$ python3 -q
>>> import numpy as np
>>> from numpy import linalg as LA
>>> np.set_printoptions(precision=1, suppress=True, linewidth=200, legacy="1.25")
>>> arr = np.load("arr.npy")
>>> arr
array([[ 4, -1,  1, -4],
       [ 1, -3,  0,  1],
       [ 1,  4,  3,  3],
       [-4, -3, -3,  0]])
>>> u = np.array([-4, 5, 2, 5])
>>> M2 = arr + np.outer(u, np.eye(4)[2])
>>> LA.matrix_rank(LA.inv(M2) - LA.inv(arr), tol=1e-8)
1
>>> np.round(LA.det(M2) / LA.det(arr), 1), round(float(1 + LA.solve(arr, u)[2]), 1)
(7.3, 7.3)
>>> proj = np.triu(np.array([[-3, -1, -1, -1], [2, 1, 1, 1], [0, 1, -3, 0], [3, 3, 1, -3]]), 1) + np.eye(4)
>>> M2 = proj @ arr @ LA.inv(proj)
>>> np.poly(M2)
array([  1.,  -4., -13.,  -8.,  52.])
>>> round(LA.det(M2), 1)
52.0
>>> proj @ arr - arr @ proj
array([[ 2.,  6.,  5.,  1.],
       [-3.,  2.,  4.,  7.],
       [ 0.,  1., -3., -3.],
       [ 0., -4., -1., -1.]])
>>> M2
array([[ 6.,  7.,  0., -9.],
       [-2., -4.,  2.,  6.],
       [ 1.,  5., -1., -1.],
       [-4., -7.,  0.,  3.]])
>>> np.allclose(M2, M2.T)
False
>>> M2.inv()
Traceback (most recent call last):
  File "<python-input-16>", line 1, in <module>
    M2.inv()
    ^^^^^^
AttributeError: 'numpy.ndarray' object has no attribute 'inv'
>>> np.round(np.abs(LA.eigvals(M2)).max(), 1)
6.1
>>> np.sort(np.abs(LA.eigvals(M2)))
array([1.5, 2.4, 2.4, 6.1])
>>> LA.determinant(M2)
Traceback (most recent call last):
  File "<python-input-19>", line 1, in <module>
    LA.determinant(M2)
    ^^^^^^^^^^^^^^
AttributeError: module 'numpy.linalg' has no attribute 'determinant'
>>> np.trace(M2)
4.0
>>> assert M2 == M2.T
Traceback (most recent call last):
  File "<python-input-21>", line 1, in <module>
    assert M2 == M2.T
           ^^^^^^^^^^
ValueError: The truth value of an array with more than one element is ambiguous. Use a.any() or a.all()
>>> np.round(LA.det(M2), 1)
52.0
>>> mat = np.loadtxt("x.csv", delimiter=",")
>>> mat
array([[-3., -4.,  1., -5.],
       [-3., -4.,  2., -4.],
       [ 0.,  0., -1., -1.]])
>>> vec = np.array([1, -2, 0, -2])
>>> (mat @ vec).argmax()
0
>>> np.allclose(mat[:-1].T @ LA.lstsq(mat[:-1].T, mat[-1])[0], mat[-1])
True
>>> np.round(mat @ LA.pinv(mat) @ mat, 1) + 0
array([[-3., -4.,  1., -5.],
       [-3., -4.,  2., -4.],
       [ 0.,  0., -1., -1.]])
>>> try:
...     LA.inv(mat)
... except LA.LinAlgError as e:
...     print("failed:", e)
... 
failed: Last 2 dimensions of the array must be square
>>> np.unique(mat.round(6), axis=0).shape
(3, 4)
>>> np.abs(np.diag(LA.qr(mat)[1])) > 1e-9
array([ True, False,  True])
>>> LA.lstsq(mat[:-1].T, mat[-1])[2]
2
>>> round(np.trace(LA.pinv(mat) @ mat), 1)
2.0
>>> ang = np.radians(120)
>>> Rm = np.eye(4)
>>> Rm[2, 2] = Rm[0, 0] = np.cos(ang)
>>> Rm[2, 0], Rm[0, 2] = -np.sin(ang), np.sin(ang)
>>> Rm
array([[-0.5,  0. ,  0.9,  0. ],
       [ 0. ,  1. ,  0. ,  0. ],
       [-0.9,  0. , -0.5,  0. ],
       [ 0. ,  0. ,  0. ,  1. ]])
>>> M2 = mat @ Rm.T
>>> np.allclose(mat @ mat.T, M2 @ M2.T)
True
>>> round(float(LA.det(Rm)), 1), round(np.trace(Rm), 1)
(1.0, 1.0)
>>> M2 = np.array([[-1, -1, 2], [2, 1, -2], [-2, -2, 0]])
>>> cent = np.array([[4]])
>>> F = np.block([[M2, np.array([[-1], [-3], [-2]])], [np.zeros((1, 3)), cent]])
>>> F
array([[-1., -1.,  2., -1.],
       [ 2.,  1., -2., -3.],
       [-2., -2.,  0., -2.],
       [ 0.,  0.,  0.,  4.]])
>>> r = LA.matrix_rank(mat)
>>> r
2
>>> N = LA.svd(mat)[2][r:].T
>>> [int(LA.matrix_rank(np.delete(mat, i, axis=0))) for i in range(3)]
[2, 2, 2]
>>> N.shape
(4, 2)
>>> [int(LA.matrix_rank(mat[:i])) for i in range(1, len(mat) + 1)]
[1, 2, 2]
